$ python -q
>>> import numpy as np
>>> from numpy import linalg as LA
>>> np.set_printoptions(precision=2, suppress=True, linewidth=200)
>>> K = np.load("x.npy")
>>> K
array([[ 1.9 , -0.41,  1.78, -1.58,  1.29, -3.14],
       [ 0.84, -1.5 ,  0.78,  4.73, -2.84,  1.  ],
       [ 1.46,  0.5 , -4.1 , -4.79,  4.93,  3.35],
       [-0.21,  1.43, -4.43, -2.52,  0.19,  1.08],
       [ 0.57, -5.05,  3.66, -2.91,  0.98, -0.24],
       [ 3.07,  0.35, -2.78,  1.66,  2.79,  0.86],
       [-2.64, -0.51, -2.77,  5.12, -2.08,  0.09],
       [-0.56, -1.79,  0.24, -1.23, -0.71, -1.35],
       [-0.95, -3.72, -3.5 , -0.47,  3.45, -1.02],
       [ 1.5 ,  0.21, -2.98, -2.8 , -2.6 ,  0.72],
       [-0.53, -3.71, -5.75,  1.44, -4.73,  0.4 ],
       [ 2.23,  1.71,  5.62,  0.48, -1.36, -0.34],
       [ 2.03,  0.27,  5.68,  1.94, -3.49, -3.54],
       [-2.22, -2.04, -1.53,  1.15,  0.5 , -3.79],
       [-4.78, -0.32, -1.69, -1.02,  2.09, -0.12],
       [ 3.91,  0.33,  2.  , -2.43, -1.34,  1.97],
       [-1.49, -0.86,  0.3 , -1.17,  1.54, -0.92],
       [ 2.06,  0.48, -0.22,  1.72, -1.85,  0.68],
       [-1.99,  0.94,  2.45,  3.39,  0.61, -0.07]])
>>> Xc = K - K.mean(axis=0)
>>> U, sig, Vt = LA.svd(Xc, full_matrices=False)
>>> np.round((sig ** 2).sum() ** 2 / (sig ** 4).sum(), 2)
np.float64(4.02)
>>> np.abs(Vt[0]).argmax()
np.int64(2)
>>> sig ** 2 / (sig ** 2).sum()
array([0.37, 0.26, 0.16, 0.1 , 0.06, 0.04])
>>> np.abs(U[:, 0]).argmax()
np.int64(12)
>>> LA.matrix_rank(Xc)
np.int64(6)
>>> np.searchsorted(np.cumsum(sig ** 2) / (sig ** 2).sum(), 0.9) + 1
np.int64(5)
>>> z = K[:, 1] > np.median(K[:, 1])
>>> f = K[z].mean(axis=0) - K[~z].mean(axis=0)
>>> round(float((((K - K.mean(axis=0)) @ f > 0) == z).mean()), 2)
0.89
>>> Q, r_ = LA.qr(K)
>>> round(np.trace(Q @ Q.T), 2)
np.float64(6.0)
>>> cent = K[[8, 4]].astype(float)
>>> for _ in range(5):
...     z = LA.norm(K[:, None] - cent, axis=-1).argmin(axis=1)
...     cent = np.array([K[z == j].mean(axis=0) for j in range(2)])
... 
>>> z
array([1, 1, 0, 0, 1, 0, 0, 0, 0, 0, 0, 1, 1, 0, 0, 1, 0, 1, 1])
>>> cent
array([[-0.67, -0.95, -2.64, -0.42,  0.49, -0.06],
       [ 1.44, -0.4 ,  2.72,  0.67, -1.  , -0.46]])
>>> np.abs(cent[1] - cent[0]).argmax()
np.int64(2)
>>> M2 = np.array([[-3, 0, -2, 0, -3, -2],
...     [2, 1, 3, 3, -1, -1],
...     [2, 0, 0, -1, -1, 3],
...     [2, -1, -3, 1, 0, -1],
...     [0, -2, 3, -2, 1, 2],
...     [1, -1, 3, 0, 2, -1]])
>>> m1 = np.triu(M2)
>>> m1
array([[-3,  0, -2,  0, -3, -2],
       [ 0,  1,  3,  3, -1, -1],
       [ 0,  0,  0, -1, -1,  3],
       [ 0,  0,  0,  1,  0, -1],
       [ 0,  0,  0,  0,  1,  2],
       [ 0,  0,  0,  0,  0, -1]])
>>> rk = LA.matrix_rank(m1)
>>> rk
np.int64(5)
>>> N = LA.svd(m1)[2][rk:].T
>>> N.shape
(6, 1)
>>> np.round(N @ N.T, 2) + 0
array([[ 0.04,  0.19, -0.06,  0.  ,  0.  ,  0.  ],
       [ 0.19,  0.86, -0.29,  0.  ,  0.  ,  0.  ],
       [-0.06, -0.29,  0.1 ,  0.  ,  0.  ,  0.  ],
       [ 0.  ,  0.  ,  0.  ,  0.  ,  0.  ,  0.  ],
       [ 0.  ,  0.  ,  0.  ,  0.  ,  0.  ,  0.  ],
       [ 0.  ,  0.  ,  0.  ,  0.  ,  0.  ,  0.  ]])
>>> [int(LA.matrix_rank(m1[:i])) for i in range(1, len(m1) + 1)]
[1, 2, 3, 4, 5, 5]
>>> LA.matrix_rank(m1.T @ m1), LA.matrix_rank(m1 @ m1.T)
(np.int64(5), np.int64(5))
